$ python3 -q
>>> import numpy as np
>>> np.set_printoptions(precision=3, suppress=True, linewidth=200)
>>> arr = np.load("sample2.npy")
>>> arr
array([[0, 1, 0, 1],
       [1, 0, 0, 1],
       [0, 0, 0, 0],
       [1, 1, 0, 0]])
>>> # splits into 2 blocks
>>> Y = np.array([[3, 7], [8, -9]])
>>> W2 = np.kron(Y, arr)
>>> round(float(np.linalg.norm(W2, 2)), 3), round(float(np.linalg.norm(Y, 2) * np.linalg.norm(arr, 2)), 3)
(25.292, 25.292)
>>> W2.shape
(8, 8)
>>> W2
array([[ 0,  3,  0,  3,  0,  7,  0,  7],
       [ 3,  0,  0,  3,  7,  0,  0,  7],
       [ 0,  0,  0,  0,  0,  0,  0,  0],
       [ 3,  3,  0,  0,  7,  7,  0,  0],
       [ 0,  8,  0,  8,  0, -9,  0, -9],
       [ 8,  0,  0,  8, -9,  0,  0, -9],
       [ 0,  0,  0,  0,  0,  0,  0,  0],
       [ 8,  8,  0,  0, -9, -9,  0,  0]])
>>> np.linalg.matrix_rank(W2)
np.int64(6)
>>> A = np.load("x.npy")
>>> A
array([[ 0.11, -0.23,  0.05],
       [-0.88,  1.84, -0.4 ],
       [ 1.76, -3.68,  0.8 ],
       [ 0.66, -1.38,  0.3 ]])
>>> # null space of dimension 2
>>> Y = A / np.sqrt((A ** 2).mean(axis=1, keepdims=True))
>>> A - A.mean(axis=1, keepdims=True)
array([[ 0.133, -0.207,  0.073],
       [-1.067,  1.653, -0.587],
       [ 2.133, -3.307,  1.173],
       [ 0.8  , -1.24 ,  0.44 ]])
>>> np.linalg.matrix_rank(A - A.mean(axis=1, keepdims=True))
np.int64(1)
>>> np.linalg.norm(Y, axis=1)
array([1.732, 1.732, 1.732, 1.732])
>>> A.sum(axis=0)
array([ 1.65, -3.45,  0.75])
>>> np.count_nonzero(A)
np.int64(12)
>>> np.linalg.rank(A)
Traceback (most recent call last):
  File "<python-input-20>", line 1, in <module>
    np.linalg.rank(A)
    ^^^^^^^^^^^^^^
AttributeError: module 'numpy.linalg' has no attribute 'rank'
>>> A[:, 3]
Traceback (most recent call last):
  File "<python-input-21>", line 1, in <module>
    A[:, 3]
    ~^^^^^^
IndexError: index 3 is out of bounds for axis 1 with size 3
>>> np.abs(A).max()
np.float64(3.68)
>>> round(np.linalg.norm(A), 3)
np.float64(4.909)
>>> np.round(np.linalg.svd(A, compute_uv=False), 3) + 0
array([4.909, 0.   , 0.   ])
>>> A.sum(axis=1)
array([-0.07,  0.56, -1.12, -0.42])
>>> np.linalg.matrix_rank(A)
np.int64(1)
>>> A.shape
(4, 3)
>>> np.unravel_index(np.abs(A).argmax(), A.shape)
(np.int64(2), np.int64(1))
>>> left, sv, vt = np.linalg.svd(A)
>>> evecs = vt[:(sv > 1e-8).sum()]
>>> rng = np.random.default_rng(8511)
>>> x0 = A[3] + 4 * A[0] + rng.integers(2) * np.eye(3)[2]
>>> x0
array([ 1.1, -2.3,  1.5])
>>> np.diag(evecs.T @ evecs)
array([0.179, 0.784, 0.037])
>>> evecs.T @ evecs
array([[ 0.179, -0.375,  0.081],
       [-0.375,  0.784, -0.17 ],
       [ 0.081, -0.17 ,  0.037]])
>>> round(float(np.linalg.norm(x0 - evecs.T @ evecs @ x0)), 3)
0.981
>>> left, sv, vt = np.linalg.svd(A)
>>> np.argmax(sv[:-1] / (sv[1:] + 1e-6)) + 1
np.int64(1)
>>> Y = left[:, :1] @ np.diag(sv[:1]) @ vt[:1]
>>> np.round(np.linalg.norm(A - Y, 2), 3), np.round(sv[1], 3)
(np.float64(0.0), np.float64(0.0))
>>> round(float(np.linalg.norm(A - Y) / np.linalg.norm(A)), 3)
0.0
>>> Y
array([[ 0.11, -0.23,  0.05],
       [-0.88,  1.84, -0.4 ],
       [ 1.76, -3.68,  0.8 ],
       [ 0.66, -1.38,  0.3 ]])
>>> F = np.array([[1.0, 0.0, 2.0, 3.0],
...     [1.0, 2.0, -2.0, -2.0],
...     [0.0, 0.0, 0.0, -4.0],
...     [0.0, 0.0, -6.0, -8.0]])
>>> r0 = np.array([2, 2, 7, 9])
>>> Y = F + np.outer(r0, np.eye(4)[3])
>>> np.linalg.matrix_rank(np.linalg.inv(Y) - np.linalg.inv(F), tol=1e-8)
np.int64(1)
>>> round(float(np.linalg.det(Y) / np.linalg.det(F)), 3), round(1 + np.linalg.solve(F, r0)[3], 3)
(-0.75, np.float64(-0.75))
>>> m1 = np.load("data.npy")
>>> m1
array([[ -8,   3,   4,  -1],
       [-13,  -3,  -2,   6],
       [ -8,   5,  -9,  14],
       [ -8,   2,  -6,   6],
       [ -4,  -3,  -2,   0],
       [  0,  -4,  -8,  -6],
       [  0, -11,  -4, -13],
       [ -5, -11,  -6, -11],
       [  2,  -4,   1, -13],
       [ 10,  -6,  -4,  -4],
       [ 10,   3, -11,   1],
       [  6,  -5,  -2,   7],
       [  9, -10,   7,  -1],
       [  9, -10,   9,  -5],
       [  0,  -2,   5,   1],
       [  7,   7,  14,  -5],
       [  9,   4,  23,  -3],
       [  9,   9,  19, -10],
       [  0,   2,  21,  -1],
       [ -3,  -7,  28,  -2],
       [ -7,  -5,  27,  -9],
       [  0,  -1,  25, -16],
       [  2, -10,  26, -10],
       [ -2,  -2,  30,  -3],
       [ -7,   5,  24, -12],
       [ -5,  11,  26, -12],
       [ -8,   5,  20, -19],
       [-12,   1,  16, -18],
       [ -3,  -2,  10, -12]])
>>> W2 = m1[[18, 1]].astype(float)
>>> for _ in range(6):
...     idx = np.linalg.norm(m1[:, None] - W2, axis=-1).argmin(axis=1)
...     W2 = np.array([m1[idx == j].mean(axis=0) for j in range(2)])
... 
>>> idx
array([1, 1, 1, 1, 1, 1, 1, 1, 1, 1, 1, 1, 1, 1, 1, 0, 0, 0, 0, 0, 0, 0, 0, 0, 0, 0, 0, 0, 0])
>>> W2
array([[-1.429,  1.214, 22.071, -9.429],
       [ 0.   , -3.733, -1.867, -1.267]])
>>> W2[1] - W2[0]
array([  1.429,  -4.948, -23.938,   8.162])
>>> P = m1 @ np.linalg.solve(m1.T @ m1, m1.T)
>>> round(np.trace(P), 3)
np.float64(4.0)
>>> np.round(np.linalg.eigvalsh(P), 3) + 0
array([0., 0., 0., 0., 0., 0., 0., 0., 0., 0., 0., 0., 0., 0., 0., 0., 0., 0., 0., 0., 0., 0., 0., 0., 0., 1., 1., 1., 1.])
>>> Xc = (m1 - m1.mean(axis=0)) / m1.std(axis=0)
>>> Xc.std(axis=0)
array([1., 1., 1., 1.])
>>> np.argwhere(np.abs(Xc) > 2)
array([[ 2,  3],
       [25,  1]])
>>> c = np.linalg.lstsq(np.delete(Xc, 2, axis=1), Xc[:, 2])[0]
>>> round(1 - np.var(Xc[:, 2] - np.delete(Xc, 2, axis=1) @ c), 3)
np.float64(0.276)
>>> np.abs(c).argmax()
np.int64(2)
